$ ipython --no-banner

In [1]: import numpy as np

In [2]: np.set_printoptions(suppress=True, linewidth=100)

In [3]: rd = lambda a: np.round(a, 2) + 0

In [4]: feats = np.array([[0, 2, 0, 0, 0, 0],
   ...:     [0, 1, 0, 0, 0, 0],
   ...:     [-1, 1, 0, 0, 0, 0],
   ...:     [0, 0, 0, 2, 0, 0],
   ...:     [0, 0, 0, 1, 0, 0],
   ...:     [0, 0, -1, 1, 0, 0],
   ...:     [0, 0, 0, 0, 0, 2],
   ...:     [0, 0, 0, 0, 0, 1],
   ...:     [0, 0, 0, 0, -1, 1]])

In [5]: print(feats)
[[ 0  2  0  0  0  0]
 [ 0  1  0  0  0  0]
 [-1  1  0  0  0  0]
 [ 0  0  0  2  0  0]
 [ 0  0  0  1  0  0]
 [ 0  0 -1  1  0  0]
 [ 0  0  0  0  0  2]
 [ 0  0  0  0  0  1]
 [ 0  0  0  0 -1  1]]

In [6]: vec = np.array([3, 3, -1, 3, 4, 2])

In [7]: target = feats @ vec

In [8]: b, lr = np.zeros(6), 1 / np.linalg.norm(feats, 2) ** 2

In [9]: for i in range(40):
   ...:     b -= lr * feats.T @ (feats @ b - target)
   ...:     if i % 10 == 0: print(i, round(np.linalg.norm(feats @ b - target), 2))
   ...: 
0 4.35
10 1.08
20 0.27
30 0.07

In [10]: rd(np.linalg.cond(feats))
Out[10]: np.float64(2.77)

In [11]: rd(b)
Out[11]: array([ 2.99,  3.  , -1.  ,  3.  ,  3.98,  2.  ])

In [12]: def softmax(z):
    ...:     e = np.exp(z - z.max(axis=-1, keepdims=True))
    ...:     return e / e.sum(axis=-1, keepdims=True)
    ...: 

In [13]: rd(softmax(feats).sum(axis=1))
Out[13]: array([1., 1., 1., 1., 1., 1., 1., 1., 1.])

In [14]: print(rd(softmax(feats[4] + 5)))
[0.13 0.13 0.13 0.35 0.13 0.13]

In [15]: att = feats @ feats.T / np.sqrt(6)

In [16]: softmax(att).round(6).argmax(axis=1)
Out[16]: array([0, 0, 0, 3, 3, 3, 6, 6, 6])

In [17]: print(rd(softmax(att)[4] @ feats))
[-0.09  0.35 -0.13  0.67 -0.09  0.35]

In [18]: rd(softmax(att))
Out[18]: 
array([[0.33, 0.14, 0.14, 0.06, 0.06, 0.06, 0.06, 0.06, 0.06],
       [0.2 , 0.13, 0.13, 0.09, 0.09, 0.09, 0.09, 0.09, 0.09],
       [0.19, 0.13, 0.19, 0.08, 0.08, 0.08, 0.08, 0.08, 0.08],
       [0.06, 0.06, 0.06, 0.33, 0.14, 0.14, 0.06, 0.06, 0.06],
       [0.09, 0.09, 0.09, 0.2 , 0.13, 0.13, 0.09, 0.09, 0.09],
       [0.08, 0.08, 0.08, 0.19, 0.13, 0.19, 0.08, 0.08, 0.08],
       [0.06, 0.06, 0.06, 0.06, 0.06, 0.06, 0.33, 0.14, 0.14],
       [0.09, 0.09, 0.09, 0.09, 0.09, 0.09, 0.2 , 0.13, 0.13],
       [0.08, 0.08, 0.08, 0.08, 0.08, 0.08, 0.19, 0.13, 0.19]])

In [19]: f = np.array([1, 0, 0, 2, 1, 1, 1, 2, 1, 2])

In [20]: g = np.array([4, 3, 2, 0, 1, 2, 1, 5, 3, 3, 4, 2, 4, 0])

In [21]: m1 = np.outer(f, g)

In [22]: m1
Out[22]: 
array([[ 4,  3,  2,  0,  1,  2,  1,  5,  3,  3,  4,  2,  4,  0],
       [ 0,  0,  0,  0,  0,  0,  0,  0,  0,  0,  0,  0,  0,  0],
       [ 0,  0,  0,  0,  0,  0,  0,  0,  0,  0,  0,  0,  0,  0],
       [ 8,  6,  4,  0,  2,  4,  2, 10,  6,  6,  8,  4,  8,  0],
       [ 4,  3,  2,  0,  1,  2,  1,  5,  3,  3,  4,  2,  4,  0],
       [ 4,  3,  2,  0,  1,  2,  1,  5,  3,  3,  4,  2,  4,  0],
       [ 4,  3,  2,  0,  1,  2,  1,  5,  3,  3,  4,  2,  4,  0],
       [ 8,  6,  4,  0,  2,  4,  2, 10,  6,  6,  8,  4,  8,  0],
       [ 4,  3,  2,  0,  1,  2,  1,  5,  3,  3,  4,  2,  4,  0],
       [ 8,  6,  4,  0,  2,  4,  2, 10,  6,  6,  8,  4,  8,  0]])

In [23]: rng = np.random.default_rng(39339)

In [24]: A2 = m1 + rng.integers(-2, 3, (10, 1)) @ rng.integers(-2, 3, (1, 14))

In [25]: print(A2)
[[ 3  5  2 -1  3  4 -1  5  3  3  6  4  6 -1]
 [-2  4  0 -2  4  4 -4  0  0  0  4  4  4 -2]
 [ 1 -2  0  1 -2 -2  2  0  0  0 -2 -2 -2  1]
 [10  2  4  2 -2  0  6 10  6  6  4  0  4  2]
 [ 5  1  2  1 -1  0  3  5  3  3  2  0  2  1]
 [ 4  3  2  0  1  2  1  5  3  3  4  2  4  0]
 [ 3  5  2 -1  3  4 -1  5  3  3  6  4  6 -1]
 [ 6 10  4 -2  6  8 -2 10  6  6 12  8 12 -2]
 [ 6 -1  2  2 -3 -2  5  5  3  3  0 -2  0  2]
 [10  2  4  2 -2  0  6 10  6  6  4  0  4  2]]

In [26]: np.abs(A2 - m1).sum(axis=1)
Out[26]: array([17, 34, 17, 34, 17,  0, 17, 34, 34, 34])

In [27]: np.linalg.matrix_rank(A2 - m1, tol=1e-8)
Out[27]: np.int64(1)

In [28]: rd(np.linalg.svd(A2 - m1, compute_uv=False))
Out[28]: array([27.28,  0.  ,  0.  ,  0.  ,  0.  ,  0.  ,  0.  ,  0.  ,  0.  ,  0.  ])

In [29]: A2 - m1
Out[29]: 
array([[-1,  2,  0, -1,  2,  2, -2,  0,  0,  0,  2,  2,  2, -1],
       [-2,  4,  0, -2,  4,  4, -4,  0,  0,  0,  4,  4,  4, -2],
       [ 1, -2,  0,  1, -2, -2,  2,  0,  0,  0, -2, -2, -2,  1],
       [ 2, -4,  0,  2, -4, -4,  4,  0,  0,  0, -4, -4, -4,  2],
       [ 1, -2,  0,  1, -2, -2,  2,  0,  0,  0, -2, -2, -2,  1],
       [ 0,  0,  0,  0,  0,  0,  0,  0,  0,  0,  0,  0,  0,  0],
       [-1,  2,  0, -1,  2,  2, -2,  0,  0,  0,  2,  2,  2, -1],
       [-2,  4,  0, -2,  4,  4, -4,  0,  0,  0,  4,  4,  4, -2],
       [ 2, -4,  0,  2, -4, -4,  4,  0,  0,  0, -4, -4, -4,  2],
       [ 2, -4,  0,  2, -4, -4,  4,  0,  0,  0, -4, -4, -4,  2]])

In [30]: J = np.loadtxt("mat.csv", delimiter=",")

In [31]: J
Out[31]: 
array([[ 0.,  0.,  5., -1., -2.,  4., -1.],
       [ 0.,  0., -1., -2.,  0., -1., -5.],
       [-5.,  1.,  0.,  5., -4.,  1., -1.],
       [ 1.,  2., -5.,  0.,  0., -2.,  5.],
       [ 2.,  0.,  4.,  0.,  0., -3.,  4.],
       [-4.,  1., -1.,  2.,  3.,  0.,  0.],
       [ 1.,  5.,  1., -5., -4.,  0.,  0.]])

In [32]: U, sigma, vt = np.linalg.svd(J)

In [33]: V = vt[:(sigma > 1e-8).sum()]

In [34]: vec = J[1] + -2 * J[4] + rng.integers(2) * np.eye(7)[3]

In [35]: vec
Out[35]: array([ -4.,   0.,  -9.,  -2.,   0.,   5., -13.])

In [36]: np.allclose(V.T @ V @ vec, vec)
Out[36]: True

In [37]: print(np.linalg.matrix_rank(np.vstack([J, vec])))
6

In [38]: rd(np.linalg.norm(vec - V.T @ V @ vec))
Out[38]: np.float64(0.0)

In [39]: f = np.array([-3, 3, 4, 1, -4, -5, -1, 4, -3, -3])

In [40]: X = f[np.abs(np.subtract.outer(np.arange(10), np.arange(10)))]

In [41]: X
Out[41]: 
array([[-3,  3,  4,  1, -4, -5, -1,  4, -3, -3],
       [ 3, -3,  3,  4,  1, -4, -5, -1,  4, -3],
       [ 4,  3, -3,  3,  4,  1, -4, -5, -1,  4],
       [ 1,  4,  3, -3,  3,  4,  1, -4, -5, -1],
       [-4,  1,  4,  3, -3,  3,  4,  1, -4, -5],
       [-5, -4,  1,  4,  3, -3,  3,  4,  1, -4],
       [-1, -5, -4,  1,  4,  3, -3,  3,  4,  1],
       [ 4, -1, -5, -4,  1,  4,  3, -3,  3,  4],
       [-3,  4, -1, -5, -4,  1,  4,  3, -3,  3],
       [-3, -3,  4, -1, -5, -4,  1,  4,  3, -3]])

In [42]: f = np.array([1, 0, 1, 1, 0, 2, 2, 3, 2, 2])

In [43]: A2 = X + np.outer(f, np.eye(10)[0])

In [44]: rd(np.linalg.det(A2) / np.linalg.det(X)), rd(1 + np.linalg.solve(X, f)[0])
Out[44]: (np.float64(-3.74), np.float64(-3.74))

In [45]: A2
Out[45]: 
array([[-2.,  3.,  4.,  1., -4., -5., -1.,  4., -3., -3.],
       [ 3., -3.,  3.,  4.,  1., -4., -5., -1.,  4., -3.],
       [ 5.,  3., -3.,  3.,  4.,  1., -4., -5., -1.,  4.],
       [ 2.,  4.,  3., -3.,  3.,  4.,  1., -4., -5., -1.],
       [-4.,  1.,  4.,  3., -3.,  3.,  4.,  1., -4., -5.],
       [-3., -4.,  1.,  4.,  3., -3.,  3.,  4.,  1., -4.],
       [ 1., -5., -4.,  1.,  4.,  3., -3.,  3.,  4.,  1.],
       [ 7., -1., -5., -4.,  1.,  4.,  3., -3.,  3.,  4.],
       [-1.,  4., -1., -5., -4.,  1.,  4.,  3., -3.,  3.],
       [-1., -3.,  4., -1., -5., -4.,  1.,  4.,  3., -3.]])
